% python3 -q
>>> import numpy as np
>>> import numpy.linalg as la
>>> np.set_printoptions(precision=1, suppress=True, linewidth=100, floatmode="fixed")
>>> tidy = lambda a: np.round(a, 1) + 0
>>> mat = np.array([[3, 3, 2, 1, 3, -3],
...     [4, 4, 3, 2, 4, -2],
...     [4, 4, 3, 2, 4, -2],
...     [5, 5, 4, 3, 5, -1],
...     [8, 8, 7, 6, 8, 2],
...     [8, 8, 7, 6, 8, 2],
...     [3, 3, 2, 1, 3, -3],
...     [7, 7, 6, 5, 7, 1],
...     [3, 3, 2, 1, 3, -3],
...     [4, 4, 3, 2, 4, -2]])
>>> r = la.matrix_rank(mat)
>>> r
np.int64(2)
>>> ns = la.svd(mat)[2][r:].T
>>> [int(la.matrix_rank(mat[:, :j + 1])) for j in range(6)]
[1, 1, 2, 2, 2, 2]
>>> np.allclose(mat @ ns, 0)
True
>>> [int(la.matrix_rank(mat[:i])) for i in range(1, len(mat) + 1)]
[1, 2, 2, 2, 2, 2, 2, 2, 2, 2]
>>> F = np.load("m.npy")
>>> F
array([[ 1.6, -1.2, -0.5, -4.9, -2.4, -2.2, -0.4, -7.1,  2.8, -3.5, -1.5, -1.3,  0.0, -3.4,  1.8],
       [-0.4, -4.1,  1.2, -5.2, -4.4, -1.5, -2.4, -3.1, -0.1, -5.2,  0.5, -0.2,  0.0, -2.0, -1.1],
       [-0.3, -3.9,  2.4, -3.8, -4.3, -0.2, -2.3, -1.4,  0.1, -4.4,  2.3,  1.7,  0.0, -1.5, -0.9],
       [-0.2, -3.8,  1.9, -4.3, -4.2, -0.7, -2.2, -2.2,  0.2, -4.5,  1.6,  1.0,  0.0, -1.7, -0.8],
       [ 0.5, -2.7, -1.6, -7.1, -3.5, -3.9, -1.5, -8.1,  1.3, -5.4, -3.6, -3.8,  0.0, -3.7,  0.3],
       [-4.2, -9.8,  1.7, -8.5, -8.2, -2.9, -6.2,  0.4, -5.8, -9.7,  0.2, -2.4,  0.0, -0.9, -6.8],
       [-1.2, -5.3,  4.5, -2.8, -5.2,  1.4, -3.2,  2.4, -1.3, -4.5,  5.1,  4.0,  0.0, -0.2, -2.3],
       [ 3.4,  1.6,  4.1,  1.5, -0.6,  3.3,  1.4, -1.7,  5.6,  1.0,  5.7,  6.9,  0.0, -1.6,  4.6],
       [-1.4, -5.6,  0.3, -7.1, -5.4, -2.9, -3.4, -3.8, -1.6, -6.9, -1.2, -2.4,  0.0, -2.3, -2.6],
       [-0.7, -4.6,  0.3, -6.4, -4.7, -2.5, -2.7, -4.2, -0.6, -6.0, -0.9, -1.8,  0.0, -2.4, -1.6],
       [-0.4, -4.1, -1.1, -7.5, -4.4, -3.8, -2.4, -6.6, -0.1, -6.3, -3.0, -3.7,  0.0, -3.2, -1.1],
       [ 3.0,  0.9,  1.3, -1.8, -1.0,  0.3,  1.0, -5.6,  4.9, -0.9,  1.4,  2.4,  0.0, -2.9,  3.9],
       [-0.7, -4.5,  1.4, -5.3, -4.7, -1.4, -2.7, -2.6, -0.5, -5.4,  0.7, -0.1,  0.0, -1.9, -1.5],
       [-3.0, -8.0,  0.3, -8.7, -7.0, -3.7, -5.0, -2.6, -4.0, -8.8, -1.5, -3.5,  0.0, -1.9, -5.0],
       [ 2.8,  0.7,  4.3,  1.1, -1.2,  3.2,  0.8, -0.9,  4.7,  0.4,  5.9,  6.8,  0.0, -1.3,  3.7],
       [ 2.4,  0.0,  1.6, -2.0, -1.6,  0.3,  0.4, -4.6,  4.0, -1.5,  1.8,  2.4,  0.0, -2.5,  3.0],
       [ 5.4,  4.6,  5.7,  5.1,  1.4,  5.9,  3.4, -0.8,  8.6,  4.3,  8.6, 10.8,  0.0, -1.3,  7.6],
       [ 1.5, -1.2,  3.4, -1.1, -2.5,  1.7, -0.5, -1.3,  2.8, -1.6,  4.2,  4.5,  0.0, -1.4,  1.8],
       [ 1.7, -1.0,  4.3, -0.1, -2.3,  2.6, -0.3, -0.1,  3.0, -1.0,  5.6,  5.9,  0.0, -1.0,  2.0],
       [-2.4, -7.2, -0.9, -9.3, -6.4, -4.6, -4.4, -4.8, -3.2, -8.7, -3.2, -4.9,  0.0, -2.6, -4.2],
       [ 0.7, -2.5,  2.5, -2.9, -3.3,  0.3, -1.3, -2.0,  1.5, -3.2,  2.6,  2.5,  0.0, -1.7,  0.5],
       [ 2.1, -0.3,  4.0,  0.2, -1.9,  2.6,  0.1, -0.8,  3.7, -0.6,  5.3,  5.9,  0.0, -1.3,  2.7],
       [ 1.4, -1.4,  0.7, -3.9, -2.6, -1.1, -0.6, -5.3,  2.6, -3.1,  0.1,  0.3,  0.0, -2.8,  1.6],
       [ 2.6,  0.4, -0.7, -4.2, -1.4, -2.0,  0.6, -8.3,  4.4, -2.4, -1.7, -0.9,  0.0, -3.8,  3.4],
       [ 0.5, -2.7,  1.7, -3.8, -3.5, -0.5, -1.5, -3.1,  1.3, -3.7,  1.5,  1.2,  0.0, -2.0,  0.3],
       [-0.7, -4.6, -0.4, -7.1, -4.7, -3.2, -2.7, -5.3, -0.6, -6.3, -2.0, -2.9,  0.0, -2.8, -1.6],
       [ 3.6,  1.9,  1.9, -0.5, -0.4,  1.2,  1.6, -5.1,  5.9,  0.2,  2.5,  3.8,  0.0, -2.7,  4.9]])
>>> U, s, vt = la.svd(F)
>>> V = vt[:(s > 1e-8).sum()]
>>> rng = np.random.default_rng(5195)
>>> vec = F[5] + -1 * F[14] + rng.integers(2) * np.eye(15)[9]
>>> tidy(vec)
array([ -7.0, -10.5,  -2.6,  -9.6,  -7.0,  -6.1,  -7.0,   1.3, -10.5,  -9.1,  -5.7,  -9.2,   0.0,
         0.4, -10.5])
>>> tidy(la.norm(vec - V.T @ V @ vec))
np.float64(0.0)
>>> U, s, vt = la.svd(F)
>>> np.argmax(s[:-1] / (s[1:] + 1e-6)) + 1
np.int64(11)
>>> Y = U[:, :11] @ np.diag(s[:11]) @ vt[:11]
>>> tidy(la.norm(F - Y) / la.norm(F))
np.float64(0.0)
>>> la.matrix_rank(Y)
np.int64(11)
>>> tidy(np.abs(F - Y).max())
np.float64(0.0)
>>> np.allclose(F[:-1].T @ la.lstsq(F[:-1].T, F[-1])[0], F[-1])
True
>>> np.abs(np.diag(la.qr(F)[1])) > 1e-9
array([ True,  True,  True,  True,  True,  True, False,  True, False,  True,  True,  True, False,
        True, False])
>>> try:
...     la.inv(F)
... except la.LinAlgError as e:
...     print("failed:", e)
... 
failed: Last 2 dimensions of the array must be square
>>> tidy(la.norm(F))
np.float64(69.9)
>>> np.abs(F).max()
np.float64(10.8)
>>> F[27]
Traceback (most recent call last):
  File "<python-input-30>", line 1, in <module>
    F[27]
    ~^^^^
IndexError: index 27 is out of bounds for axis 0 with size 27
>>> J = np.loadtxt("sample15.csv", delimiter=",")
>>> tidy(J)
array([[ 1.0,  0.0,  0.0,  0.0,  0.0,  0.0,  0.0,  0.0,  0.0,  0.0,  0.0,  0.0],
       [ 0.0,  0.5,  0.0,  0.0,  0.0,  0.0,  0.0,  0.0,  0.0,  0.0,  0.0, -0.9],
       [ 0.0,  0.0,  1.0,  0.0,  0.0,  0.0,  0.0,  0.0,  0.0,  0.0,  0.0,  0.0],
       [ 0.0,  0.0,  0.0,  1.0,  0.0,  0.0,  0.0,  0.0,  0.0,  0.0,  0.0,  0.0],
       [ 0.0,  0.0,  0.0,  0.0,  1.0,  0.0,  0.0,  0.0,  0.0,  0.0,  0.0,  0.0],
       [ 0.0,  0.0,  0.0,  0.0,  0.0,  1.0,  0.0,  0.0,  0.0,  0.0,  0.0,  0.0],
       [ 0.0,  0.0,  0.0,  0.0,  0.0,  0.0,  1.0,  0.0,  0.0,  0.0,  0.0,  0.0],
       [ 0.0,  0.0,  0.0,  0.0,  0.0,  0.0,  0.0,  1.0,  0.0,  0.0,  0.0,  0.0],
       [ 0.0,  0.0,  0.0,  0.0,  0.0,  0.0,  0.0,  0.0,  1.0,  0.0,  0.0,  0.0],
       [ 0.0,  0.0,  0.0,  0.0,  0.0,  0.0,  0.0,  0.0,  0.0,  1.0,  0.0,  0.0],
       [ 0.0,  0.0,  0.0,  0.0,  0.0,  0.0,  0.0,  0.0,  0.0,  0.0,  1.0,  0.0],
       [ 0.0,  0.9,  0.0,  0.0,  0.0,  0.0,  0.0,  0.0,  0.0,  0.0,  0.0,  0.5]])
>>> tidy(la.norm(mat, 2) / la.norm(mat))
np.float64(1.0)
>>> la.matrix_rank(mat, rtol=0.1)
np.int64(2)
>>> [round(float(x), 1) for x in la.svd(mat, compute_uv=False)[:3]]
[33.7, 7.3, 0.0]
>>> X = np.load("a.npy")
>>> X
array([[-1.0, -2.0,  0.0,  0.0,  0.0,  0.0,  0.0,  0.0, -2.0,  0.0,  0.0,  0.0, -2.0,  0.0, -2.0],
       [-2.0, -1.0,  0.0,  0.0,  0.0,  0.0,  0.0,  0.0, -2.0,  0.0,  0.0,  0.0, -2.0,  0.0, -2.0],
       [ 0.0,  0.0, -1.0, -2.0, -2.0, -2.0,  0.0,  0.0,  0.0, -2.0, -2.0,  0.0,  0.0,  0.0,  0.0],
       [ 0.0,  0.0, -2.0, -1.0, -2.0, -2.0,  0.0,  0.0,  0.0, -2.0, -2.0,  0.0,  0.0,  0.0,  0.0],
       [ 0.0,  0.0, -2.0, -2.0, -1.0, -2.0,  0.0,  0.0,  0.0, -2.0, -2.0,  0.0,  0.0,  0.0,  0.0],
       [ 0.0,  0.0, -2.0, -2.0, -2.0, -1.0,  0.0,  0.0,  0.0, -2.0, -2.0,  0.0,  0.0,  0.0,  0.0],
       [ 0.0,  0.0,  0.0,  0.0,  0.0,  0.0, -1.0, -2.0,  0.0,  0.0,  0.0, -2.0,  0.0, -2.0,  0.0],
       [ 0.0,  0.0,  0.0,  0.0,  0.0,  0.0, -2.0, -1.0,  0.0,  0.0,  0.0, -2.0,  0.0, -2.0,  0.0],
       [-2.0, -2.0,  0.0,  0.0,  0.0,  0.0,  0.0,  0.0, -1.0,  0.0,  0.0,  0.0, -2.0,  0.0, -2.0],
       [ 0.0,  0.0, -2.0, -2.0, -2.0, -2.0,  0.0,  0.0,  0.0, -1.0, -2.0,  0.0,  0.0,  0.0,  0.0],
       [ 0.0,  0.0, -2.0, -2.0, -2.0, -2.0,  0.0,  0.0,  0.0, -2.0, -1.0,  0.0,  0.0,  0.0,  0.0],
       [ 0.0,  0.0,  0.0,  0.0,  0.0,  0.0, -2.0, -2.0,  0.0,  0.0,  0.0, -1.0,  0.0, -2.0,  0.0],
       [-2.0, -2.0,  0.0,  0.0,  0.0,  0.0,  0.0,  0.0, -2.0,  0.0,  0.0,  0.0, -1.0,  0.0, -2.0],
       [ 0.0,  0.0,  0.0,  0.0,  0.0,  0.0, -2.0, -2.0,  0.0,  0.0,  0.0, -2.0,  0.0, -1.0,  0.0],
       [-2.0, -2.0,  0.0,  0.0,  0.0,  0.0,  0.0,  0.0, -2.0,  0.0,  0.0,  0.0, -2.0,  0.0, -1.0]])
>>> U, s = la.svd(X)
Traceback (most recent call last):
  File "<python-input-38>", line 1, in <module>
    U, s = la.svd(X)
    ^^^^
ValueError: too many values to unpack (expected 2)
>>> U, s, vt = la.svd(X, full_matrices=False)
>>> tidy(np.abs(vt[0]))
array([0.0, 0.0, 0.4, 0.4, 0.4, 0.4, 0.0, 0.0, 0.0, 0.4, 0.4, 0.0, 0.0, 0.0, 0.0])
>>> tidy(np.cumsum(s ** 2) / np.sum(s ** 2))
array([0.5, 0.8, 1.0, 1.0, 1.0, 1.0, 1.0, 1.0, 1.0, 1.0, 1.0, 1.0, 1.0, 1.0, 1.0])
>>> w1 = np.array([[0, 5, 0, 1, 3],
...     [2, 3, 3, 5, 5],
...     [1, 4, 0, 3, 0],
...     [5, 1, 1, 1, 4],
...     [2, 4, 0, 5, 3],
...     [3, 0, 1, 4, 5],
...     [4, 2, 2, 1, 5],
...     [1, 2, 0, 1, 1],
...     [4, 5, 4, 1, 4],
...     [3, 2, 2, 1, 4],
...     [3, 1, 3, 4, 0],
...     [1, 0, 2, 5, 4],
...     [5, 4, 3, 3, 3],
...     [1, 5, 2, 5, 5],
...     [2, 1, 5, 0, 3]])
>>> c = np.array([-2, 3, 3, 2, 0])
>>> act = np.maximum(X @ w1 + c, 0)
>>> (act > 0).mean(axis=0)
array([0.0, 0.0, 0.0, 0.0, 0.0])
>>> W2 = np.array([[0, 2, 0], [0, -3, 1], [-1, 0, 4], [3, 1, 1], [0, -4, -2]])
>>> w1 @ W2
array([[  3, -26,   0],
       [ 12, -20,  10],
       [  9,  -7,   7],
       [  2,  -8,  -2],
       [ 15, -15,   3],
       [ 11, -10,  -2],
       [  1, -17,   1],
       [  3,  -7,   1],
       [ -1, -22,  14],
       [  1, -15,   3],
       [  9,   7,  17],
       [ 13,  -9,   5],
       [  6, -11,  13],
       [ 13, -28,   8],
       [ -5, -11,  15]])
>>> (act @ W2).round(6).argmax(axis=1)
array([0, 0, 0, 0, 0, 0, 0, 0, 0, 0, 0, 0, 0, 0, 0])
